In [1]: import numpy as np

In [2]: from numpy import linalg as LA

In [3]: np.set_printoptions(suppress=True, linewidth=140)

In [4]: rd = lambda a: np.round(a, 2) + 0

In [5]: F = np.load("layer19.npy")

In [6]: F
Out[6]: 
array([[-2,  2, -2, -2, -2,  1],
       [-2,  0,  0,  3,  0,  3],
       [-2,  2, -2, -2, -2,  1]])

In [7]: r = LA.matrix_rank(F)

In [8]: r
Out[8]: np.int64(2)

In [9]: null = LA.svd(F)[2][r:].T

In [10]: np.allclose(F @ null, 0)
Out[10]: True

In [11]: M = np.array([[0.7, -1.2, 0.2, -1.0, -0.3, -0.4],
    ...:     [-1.1, 0.6, -0.2, 0.9, -1.3, 1.0],
    ...:     [-1.2, 0.2, -0.9, -1.3, -0.7, -0.4],
    ...:     [1.0, 0.9, 0.7, -1.2, 1.3, 0.4],
    ...:     [0.3, 0.0, -1.2, 1.5, -0.7, -1.2],
    ...:     [-0.1, -0.9, 1.8, -2.6, -1.5, -1.2],
    ...:     [-1.5, 1.4, -0.6, -0.6, 0.5, -0.3],
    ...:     [-1.4, -0.6, 0.1, 1.2, 1.3, -0.3],
    ...:     [0.1, -0.5, 0.2, 0.0, -0.3, 0.0],
    ...:     [0.0, -1.0, 0.4, -0.2, 1.9, 0.7],
    ...:     [-0.6, 0.9, 0.3, 0.4, 0.5, -0.3],
    ...:     [-0.2, 0.6, -0.8, -0.5, 2.1, -1.2],
    ...:     [-1.5, -1.4, 0.3, 1.4, -0.2, 1.0],
    ...:     [0.2, 0.4, 0.5, -0.9, -1.4, 0.3],
    ...:     [-0.2, -1.2, 0.5, 3.8, 0.6, 0.2]])

In [12]: rng = np.random.default_rng(3680)

In [13]: M[:, 4] = -2 * M[:, 2] + 0.1 * rng.normal(size=15)

In [14]: rd(M)
Out[14]: 
array([[ 0.7 , -1.2 ,  0.2 , -1.  , -0.5 , -0.4 ],
       [-1.1 ,  0.6 , -0.2 ,  0.9 ,  0.27,  1.  ],
       [-1.2 ,  0.2 , -0.9 , -1.3 ,  1.77, -0.4 ],
       [ 1.  ,  0.9 ,  0.7 , -1.2 , -1.36,  0.4 ],
       [ 0.3 ,  0.  , -1.2 ,  1.5 ,  2.48, -1.2 ],
       [-0.1 , -0.9 ,  1.8 , -2.6 , -3.35, -1.2 ],
       [-1.5 ,  1.4 , -0.6 , -0.6 ,  1.2 , -0.3 ],
       [-1.4 , -0.6 ,  0.1 ,  1.2 , -0.4 , -0.3 ],
       [ 0.1 , -0.5 ,  0.2 ,  0.  , -0.37,  0.  ],
       [ 0.  , -1.  ,  0.4 , -0.2 , -0.84,  0.7 ],
       [-0.6 ,  0.9 ,  0.3 ,  0.4 , -0.61, -0.3 ],
       [-0.2 ,  0.6 , -0.8 , -0.5 ,  1.73, -1.2 ],
       [-1.5 , -1.4 ,  0.3 ,  1.4 , -0.68,  1.  ],
       [ 0.2 ,  0.4 ,  0.5 , -0.9 , -0.75,  0.3 ],
       [-0.2 , -1.2 ,  0.5 ,  3.8 , -1.03,  0.2 ]])

In [15]: cen = M - M.mean(axis=0)

In [16]: Uu, sig, VT = LA.svd(cen, full_matrices=False)

In [17]: rd(VT[0] * np.sign(VT[0, np.abs(VT[0]).argmax()]))
Out[17]: array([-0.17,  0.14, -0.38,  0.51,  0.74, -0.02])

In [18]: np.searchsorted(np.cumsum(sig ** 2) / (sig ** 2).sum(), 0.9) + 1
Out[18]: np.int64(4)
